% ipython --no-banner

In [1]: import numpy as np

In [2]: np.set_printoptions(precision=2, suppress=True, linewidth=140)

In [3]: r0 = np.array([1, 3, 0])

In [4]: v = np.array([7, -6, 7, 4])

In [5]: feats = np.outer(r0, v)

In [6]: feats
Out[6]: 
array([[  7,  -6,   7,   4],
       [ 21, -18,  21,  12],
       [  0,   0,   0,   0]])

In [7]: U, sig, Vh = np.linalg.svd(feats)

In [8]: np.argmax(sig[:-1] / (sig[1:] + 1e-6)) + 1
Out[8]: np.int64(1)

In [9]: out = U[:, :1] @ np.diag(sig[:1]) @ Vh[:1]

In [10]: out
Out[10]: 
array([[  7.,  -6.,   7.,   4.],
       [ 21., -18.,  21.,  12.],
       [  0.,   0.,   0.,   0.]])

In [11]: np.linalg.norm(feats, axis=1)
Out[11]: array([12.25, 36.74,  0.  ])

In [12]: round(float(np.linalg.norm(feats, 1)), 2), round(np.linalg.norm(feats, np.inf), 2)
Out[12]: (28.0, np.float64(72.0))

In [13]: print(feats[2] @ feats[1])
0

In [14]: round(np.linalg.norm(feats) ** 2 / np.linalg.norm(feats, 2) ** 2, 2)
Out[14]: np.float64(1.0)

In [15]: rng = np.random.default_rng(80502)

In [16]: out = feats + rng.integers(-2, 3, (3, 1)) @ rng.integers(-2, 3, (1, 4))

In [17]: out
Out[17]: 
array([[  9,  -6,   9,   5],
       [ 23, -18,  23,  13],
       [  0,   0,   0,   0]])

In [18]: np.abs(out - feats).sum(axis=1)
Out[18]: array([5, 5, 0])

In [19]: print(np.round(np.linalg.svd(out - feats, compute_uv=False), 2) + 0)
[4.24 0.   0.  ]

In [20]: arr = np.loadtxt("m.csv", delimiter=",")

In [21]: arr
Out[21]: 
array([[-0.28,  0.16,  0.13,  0.34,  0.87],
       [ 0.56, -0.54, -0.06, -0.43,  0.45],
       [ 0.32, -0.3 , -0.44,  0.78, -0.08],
       [-0.68, -0.73, -0.05, -0.04, -0.07],
       [-0.2 ,  0.25, -0.88, -0.31,  0.15]])

In [22]: out = arr / np.sqrt((arr ** 2).mean(axis=1, keepdims=True))

In [23]: np.linalg.matrix_rank(out) == np.linalg.matrix_rank(arr)
Out[23]: np.True_

In [24]: out[2]
Out[24]: array([ 0.72, -0.67, -0.99,  1.74, -0.19])

In [25]: print(np.linalg.norm(out, axis=1))
[2.24 2.24 2.24 2.24 2.24]

In [26]: lab = rng.permutation(5)

In [27]: lab
Out[27]: array([2, 3, 4, 1, 0])

In [28]: out = arr[lab][:, lab]

In [29]: round(np.trace(out), 2)
Out[29]: np.float64(-1.15)

In [30]: np.sort(np.abs(np.linalg.eigvals(out)))
Out[30]: array([1., 1., 1., 1., 1.])

In [31]: np.diag(out)
Out[31]: array([-0.44, -0.04,  0.15, -0.54, -0.28])

In [32]: np.allclose(out, arr)
Out[32]: False

In [33]: round(float(np.linalg.det(out)), 2), round(float(np.linalg.det(arr[lab])), 2)
Out[33]: (1.0, -1.0)

In [34]: r0, v = arr[2], arr[4]

In [35]: np.round(r0 @ v, 2)
Out[35]: np.float64(-0.0)

In [36]: print(round(float(r0 @ r0), 2))
1.0

In [37]: pr = (r0 @ v) / (r0 @ r0) * r0

In [38]: (v - pr) @ r0
Out[38]: np.float64(0.0)

In [39]: v - pr
Out[39]: array([-0.2 ,  0.25, -0.88, -0.31,  0.15])

In [40]: print(round(float(np.linalg.norm(r0 + v) ** 2 + np.linalg.norm(r0 - v) ** 2), 2))
4.0

In [41]: print(np.round(arr.T @ arr, 2) + 0)
[[1. 0. 0. 0. 0.]
 [0. 1. 0. 0. 0.]
 [0. 0. 1. 0. 0.]
 [0. 0. 0. 1. 0.]
 [0. 0. 0. 0. 1.]]
